In [1]: import numpy as np

In [2]: np.set_printoptions(precision=2, suppress=True, linewidth=120)

In [3]: def rd(a):
   ...:     return np.round(a, 2) + 0
   ...: 

In [4]: E = np.array([[3, -3, 0, 0, 0, 0],
   ...:     [3, 1, 0, 0, 0, 0],
   ...:     [-1, 3, 0, 0, 0, 0],
   ...:     [0, 0, 3, -3, 0, 0],
   ...:     [0, 0, 3, 1, 0, 0],
   ...:     [0, 0, -1, 3, 0, 0],
   ...:     [0, 0, 0, 0, 3, -3],
   ...:     [0, 0, 0, 0, 3, 1],
   ...:     [0, 0, 0, 0, -1, 3]])

In [5]: print(rd(np.linalg.norm(E, 2)))
5.29

In [6]: print(rd(np.linalg.norm(E[5], 1)), rd(np.linalg.norm(E[5], np.inf)))
4.0 3.0

In [7]: print(E[5] @ E[8])
0

In [8]: arr = np.load("w.npy")

In [9]: print(arr)
[[-10   8   0   8  -2  -2   8   2  -8]
 [ 15 -12   0 -12   3   3 -12  -3  12]
 [  5  -4   0  -4   1   1  -4  -1   4]
 [-10   8   0   8  -2  -2   8   2  -8]
 [  5  -4   0  -4   1   1  -4  -1   4]
 [  0   0   0   0   0   0   0   0   0]
 [-15  12   0  12  -3  -3  12   3 -12]
 [ -5   4   0   4  -1  -1   4   1  -4]
 [  0   0   0   0   0   0   0   0   0]
 [-10   8   0   8  -2  -2   8   2  -8]
 [-10   8   0   8  -2  -2   8   2  -8]
 [ 15 -12   0 -12   3   3 -12  -3  12]]

In [10]: # columns 1 and 3 are equal

In [11]: Uu, s, Vt = np.linalg.svd(arr)

In [12]: vecs = Vt[:(s > 1e-8).sum()]

In [13]: rng = np.random.default_rng(0)

In [14]: x0 = arr[3] + -1 * arr[1] + rng.integers(2) * np.eye(9)[7]

In [15]: print(x0)
[-25.  20.   0.  20.  -5.  -5.  20.   6. -20.]

In [16]: print(np.allclose(vecs.T @ vecs @ x0, x0))
False

In [17]: print(rd(np.linalg.norm(x0 - vecs.T @ vecs @ x0)))
0.99

In [18]: print([round(float(x), 2) for x in np.linalg.svd(arr, compute_uv=False)[:3]])
[65.05, 0.0, 0.0]

In [19]: print(np.linalg.matrix_rank(arr, rtol=0.1))
1

In [20]: print(np.argsort(-np.linalg.norm(arr, axis=0).round(6), kind="stable")[:3])
[0 1 3]

In [21]: print(rd(np.linalg.norm(arr, 2) / np.linalg.norm(arr)))
1.0

In [22]: print(np.allclose(arr[:-1].T @ np.linalg.lstsq(arr[:-1].T, arr[-1])[0], arr[-1]))
True

In [23]: print(rd(arr @ np.linalg.pinv(arr) @ arr))
[[-10.   8.   0.   8.  -2.  -2.   8.   2.  -8.]
 [ 15. -12.   0. -12.   3.   3. -12.  -3.  12.]
 [  5.  -4.   0.  -4.   1.   1.  -4.  -1.   4.]
 [-10.   8.   0.   8.  -2.  -2.   8.   2.  -8.]
 [  5.  -4.   0.  -4.   1.   1.  -4.  -1.   4.]
 [  0.   0.   0.   0.   0.   0.   0.   0.   0.]
 [-15.  12.   0.  12.  -3.  -3.  12.   3. -12.]
 [ -5.   4.   0.   4.  -1.  -1.   4.   1.  -4.]
 [  0.   0.   0.   0.   0.   0.   0.   0.   0.]
 [-10.   8.   0.   8.  -2.  -2.   8.   2.  -8.]
 [-10.   8.   0.   8.  -2.  -2.   8.   2.  -8.]
 [ 15. -12.   0. -12.   3.   3. -12.  -3.  12.]]

In [24]: print(np.linalg.lstsq(arr[:-1].T, arr[-1])[2])
1

In [25]: x0 = np.array([3, 3, 0, 1, 2, 3, 0, 2, 1])

In [26]: print(arr @ x0)
[-12  18   6 -12   6   0 -18  -6   0 -12 -12  18]

In [27]: print(arr * x0)
[[-30  24   0   8  -4  -6   0   4  -8]
 [ 45 -36   0 -12   6   9   0  -6  12]
 [ 15 -12   0  -4   2   3   0  -2   4]
 [-30  24   0   8  -4  -6   0   4  -8]
 [ 15 -12   0  -4   2   3   0  -2   4]
 [  0   0   0   0   0   0   0   0   0]
 [-45  36   0  12  -6  -9   0   6 -12]
 [-15  12   0   4  -2  -3   0   2  -4]
 [  0   0   0   0   0   0   0   0   0]
 [-30  24   0   8  -4  -6   0   4  -8]
 [-30  24   0   8  -4  -6   0   4  -8]
 [ 45 -36   0 -12   6   9   0  -6  12]]

In [28]: print((arr * x0).sum(axis=1))
[-12  18   6 -12   6   0 -18  -6   0 -12 -12  18]

In [29]: print(np.linalg.norm(arr @ x0) <= np.linalg.norm(arr, 2) * np.linalg.norm(x0) + 1e-9)
True

In [30]: print((arr @ x0).argmax())
1
